>>> import numpy as np
>>> from numpy import linalg as LA
>>> np.set_printoptions(precision=3, suppress=True, linewidth=160, sign=" ")
>>> def rd(a):
...     return np.round(a, 3) + 0
... 
>>> mat = np.load("a.npy")
>>> mat
array([[ 14., -16.,   8., -20.,  20.,   4., -16.,  20.,  -4.],
       [-16.,  14.,  -8.,  20., -20.,  -4.,  16., -20.,   4.],
       [  8.,  -8.,   2., -10.,  10.,   2.,  -8.,  10.,  -2.],
       [-20.,  20., -10.,  23., -25.,  -5.,  20., -25.,   5.],
       [ 20., -20.,  10., -25.,  23.,   5., -20.,  25.,  -5.],
       [  4.,  -4.,   2.,  -5.,   5.,  -1.,  -4.,   5.,  -1.],
       [-16.,  16.,  -8.,  20., -20.,  -4.,  14., -20.,   4.],
       [ 20., -20.,  10., -25.,  25.,   5., -20.,  23.,  -5.],
       [ -4.,   4.,  -2.,   5.,  -5.,  -1.,   4.,  -5.,  -1.]])
>>> # equal to its transpose
>>> evals, V = LA.eigvalsh(mat)
Traceback (most recent call last):
  File "<python-input-7>", line 1, in <module>
    evals, V = LA.eigvalsh(mat)
    ^^^^^^^^
ValueError: too many values to unpack (expected 2)
>>> evals, V = LA.eigh(mat)
>>> rd(V.T @ mat @ V)
array([[ -2.,   0.,   0.,   0.,   0.,   0.,   0.,   0.,   0.],
       [  0.,  -2.,   0.,   0.,   0.,   0.,   0.,   0.,   0.],
       [  0.,   0.,  -2.,   0.,   0.,   0.,   0.,   0.,   0.],
       [  0.,   0.,   0.,  -2.,   0.,   0.,   0.,   0.,   0.],
       [  0.,   0.,   0.,   0.,  -2.,   0.,   0.,   0.,   0.],
       [  0.,   0.,   0.,   0.,   0.,  -2.,   0.,   0.,   0.],
       [  0.,   0.,   0.,   0.,   0.,   0.,  -2.,   0.,   0.],
       [  0.,   0.,   0.,   0.,   0.,   0.,   0.,  -2.,   0.],
       [  0.,   0.,   0.,   0.,   0.,   0.,   0.,   0., 127.]])
>>> rd(V.T @ V)
array([[ 1.,  0.,  0.,  0.,  0.,  0.,  0.,  0.,  0.],
       [ 0.,  1.,  0.,  0.,  0.,  0.,  0.,  0.,  0.],
       [ 0.,  0.,  1.,  0.,  0.,  0.,  0.,  0.,  0.],
       [ 0.,  0.,  0.,  1.,  0.,  0.,  0.,  0.,  0.],
       [ 0.,  0.,  0.,  0.,  1.,  0.,  0.,  0.,  0.],
       [ 0.,  0.,  0.,  0.,  0.,  1.,  0.,  0.,  0.],
       [ 0.,  0.,  0.,  0.,  0.,  0.,  1.,  0.,  0.],
       [ 0.,  0.,  0.,  0.,  0.,  0.,  0.,  1.,  0.],
       [ 0.,  0.,  0.,  0.,  0.,  0.,  0.,  0.,  1.]])
>>> rd(np.abs(V[:, -1]))
array([ 0.352,  0.352,  0.176,  0.44 ,  0.44 ,  0.088,  0.352,  0.44 ,  0.088])
>>> rd(V @ np.diag(evals) @ V.T)
array([[ 14., -16.,   8., -20.,  20.,   4., -16.,  20.,  -4.],
       [-16.,  14.,  -8.,  20., -20.,  -4.,  16., -20.,   4.],
       [  8.,  -8.,   2., -10.,  10.,   2.,  -8.,  10.,  -2.],
       [-20.,  20., -10.,  23., -25.,  -5.,  20., -25.,   5.],
       [ 20., -20.,  10., -25.,  23.,   5., -20.,  25.,  -5.],
       [  4.,  -4.,   2.,  -5.,   5.,  -1.,  -4.,   5.,  -1.],
       [-16.,  16.,  -8.,  20., -20.,  -4.,  14., -20.,   4.],
       [ 20., -20.,  10., -25.,  25.,   5., -20.,  23.,  -5.],
       [ -4.,   4.,  -2.,   5.,  -5.,  -1.,   4.,  -5.,  -1.]])
>>> np.unique(evals.round(6) + 0, return_counts=True)[1]
array([ 8,  1])
>>> rd(evals.sum()), np.trace(mat)
(np.float64(111.0), np.float64(111.0))
>>> rd(evals)
array([ -2.,  -2.,  -2.,  -2.,  -2.,  -2.,  -2.,  -2., 127.])
>>> O, V = LA.qr(mat[:, :7])[0], LA.qr(mat[:, 7:])[0]
>>> sigma = LA.svd(O.T @ V, compute_uv=False)
>>> rd(sigma)
array([ 0.999,  0.   ])
>>> evals, V = LA.eigh(mat)
>>> x0 = np.array([-2, 3, 5, 2, 0, -3, -1, 3, 4])
>>> np.abs(mat).sum(axis=1).max(), rd(np.abs(evals).max())
(np.float64(153.0), np.float64(127.0))
>>> x0 @ mat @ x0
np.float64(-90.0)
>>> rd(V * np.maximum(evals, 0) @ V.T)
array([[ 15.752, -15.752,   7.876, -19.69 ,  19.69 ,   3.938, -15.752,  19.69 ,  -3.938],
       [-15.752,  15.752,  -7.876,  19.69 , -19.69 ,  -3.938,  15.752, -19.69 ,   3.938],
       [  7.876,  -7.876,   3.938,  -9.845,   9.845,   1.969,  -7.876,   9.845,  -1.969],
       [-19.69 ,  19.69 ,  -9.845,  24.612, -24.612,  -4.922,  19.69 , -24.612,   4.922],
       [ 19.69 , -19.69 ,   9.845, -24.612,  24.612,   4.922, -19.69 ,  24.612,  -4.922],
       [  3.938,  -3.938,   1.969,  -4.922,   4.922,   0.984,  -3.938,   4.922,  -0.984],
       [-15.752,  15.752,  -7.876,  19.69 , -19.69 ,  -3.938,  15.752, -19.69 ,   3.938],
       [ 19.69 , -19.69 ,   9.845, -24.612,  24.612,   4.922, -19.69 ,  24.612,  -4.922],
       [ -3.938,   3.938,  -1.969,   4.922,  -4.922,  -0.984,   3.938,  -4.922,   0.984]])
>>> (np.sign(V[:, -1].round(6)) == np.sign(V[0, -1].round(6))).astype(int)
array([ 1,  0,  1,  0,  1,  1,  0,  1,  0])
>>> rng = np.random.default_rng(17)
>>> z = rng.permutation(9)
>>> z
array([ 0,  1,  6,  4,  7,  2,  8,  5,  3])
>>> M2 = mat[z][:, z]
>>> np.diag(M2)
array([14., 14., 14., 23., 23.,  2., -1., -1., 23.])
>>> rd(np.sort(np.abs(LA.eigvals(M2))))
array([   2.,    2.,    2.,    2.,    2.,    2.,    2.,    2.,  127.])
>>> left, sigma, VT = LA.svd(mat)
>>> np.argmax(sigma[:-1] / (sigma[1:] + 1e-6)) + 1
np.int64(1)
>>> rd(sigma)
array([ 127.,    2.,    2.,    2.,    2.,    2.,    2.,    2.,    2.])
>>> M2 = left[:, :1] @ np.diag(sigma[:1]) @ VT[:1]
>>> rd(LA.norm(mat - M2) / LA.norm(mat))
np.float64(0.044)
>>> rd(np.abs(mat - M2).max())
np.float64(1.984)
>>> J = np.array([[-1, 1, 2, -2], [0, -1, 0, 2], [-1, 1, -1, 1], [0, -1, 0, -1]])
>>> J.sum(axis=1)
array([ 0,  1,  0, -2])
>>> np.abs(J).max()
np.int64(2)
>>> J - J[0]
array([[ 0,  0,  0,  0],
       [ 1, -2, -2,  4],
       [ 0,  0, -3,  3],
       [ 1, -2, -2,  1]])
>>> LA.matrix_rank(J)
np.int64(4)
>>> J[4]
Traceback (most recent call last):
  File "<python-input-42>", line 1, in <module>
    J[4]
    ~^^^
IndexError: index 4 is out of bounds for axis 0 with size 4
>>> J.shape
(4, 4)
>>> J.mean(axis=0)
array([-0.5 ,  0.  ,  0.25,  0.  ])
>>> np.unravel_index(np.abs(J).argmax(), J.shape)
(np.int64(0), np.int64(2))
>>> np.count_nonzero(J)
np.int64(12)
>>> M2 = J + rng.integers(-2, 3, (4, 1)) @ rng.integers(-2, 3, (1, 4))
>>> M2
array([[-5,  1,  0, -4],
       [-2, -1, -1,  1],
       [-1,  1, -1,  1],
       [-2, -1, -1, -2]])
>>> np.abs(M2 - J).sum(axis=1)
array([ 8,  4,  0,  4])
>>> rd(LA.svd(M2 - J, compute_uv=False))
array([ 6.,  0.,  0.,  0.])
>>> M2 - J
array([[-4,  0, -2, -2],
       [-2,  0, -1, -1],
       [ 0,  0,  0,  0],
       [-2,  0, -1, -1]])
>>> rd(LA.norm(J, 1)), rd(LA.norm(J, np.inf))
(np.float64(6.0), np.float64(6.0))
>>> rd(LA.norm(J, "nuc"))
np.float64(8.062)
>>> J[0] @ J[2]
np.int64(-2)
>>> rd(LA.det(J))
np.float64(9.0)
>>> J @ J
array([[-1,  2, -4,  8],
       [ 0, -1,  0, -4],
       [ 2, -4, -1,  2],
       [ 0,  2,  0, -1]])
>>> rd(np.sort(np.abs(LA.eigvals(J))))
array([ 1.732,  1.732,  1.732,  1.732])
>>> (J + J.T) / 2
array([[-1. ,  0.5,  0.5, -1. ],
       [ 0.5, -1. ,  0.5,  0.5],
       [ 0.5,  0.5, -1. ,  0.5],
       [-1. ,  0.5,  0.5, -1. ]])
>>> np.allclose(J, J.T)
False
>>> (J - J.T) / 2
array([[ 0. ,  0.5,  1.5, -1. ],
       [-0.5,  0. , -0.5,  1.5],
       [-1.5,  0.5,  0. ,  0.5],
       [ 1. , -1.5, -0.5,  0. ]])
>>> np.trace(J)
np.int64(-4)
>>> X = np.load("case15.npy")
>>> rd(X)
array([[  3.781,  -8.36 ,   2.537,  -1.147,  -2.332],
       [  8.217,   0.543,   4.448,   8.04 ,   8.011],
       [ -5.353,  -0.321,  -2.039,  -5.705,  -4.199],
       [  7.445,  -3.724,   4.853,   3.331,   2.003],
       [  0.304,  -5.542,   0.701,  -2.772,  -2.893],
       [ -2.134,  -6.029,  -3.46 ,   1.873,   4.538],
       [ -2.743, -10.56 ,  -6.004,   4.547,   8.443],
       [  0.106,  -0.625,   2.268,  -4.613,  -5.291],
       [ -2.284,  -0.063,  -0.363,  -3.07 ,  -2.079],
       [  2.487,  -7.831,   0.408,   1.505,   1.866],
       [ -0.74 ,  -1.727,  -0.236,  -0.881,   0.156],
       [  0.573,  -1.806,   0.369,   0.427,   1.307]])
>>> Xc = X - X.mean(axis=0)
>>> V = LA.svd(Xc)[2][:4]
>>> M2 = Xc - Xc @ V.T @ V
>>> rd((Xc @ V.T).std(axis=0))
array([ 6.17 ,  4.769,  3.036,  0.   ])
>>> rd(np.diag(V.T @ V))
array([ 0.659,  0.976,  0.408,  0.998,  0.959])
>>> rd(M2.std(axis=0))
array([ 0.,  0.,  0.,  0.,  0.])
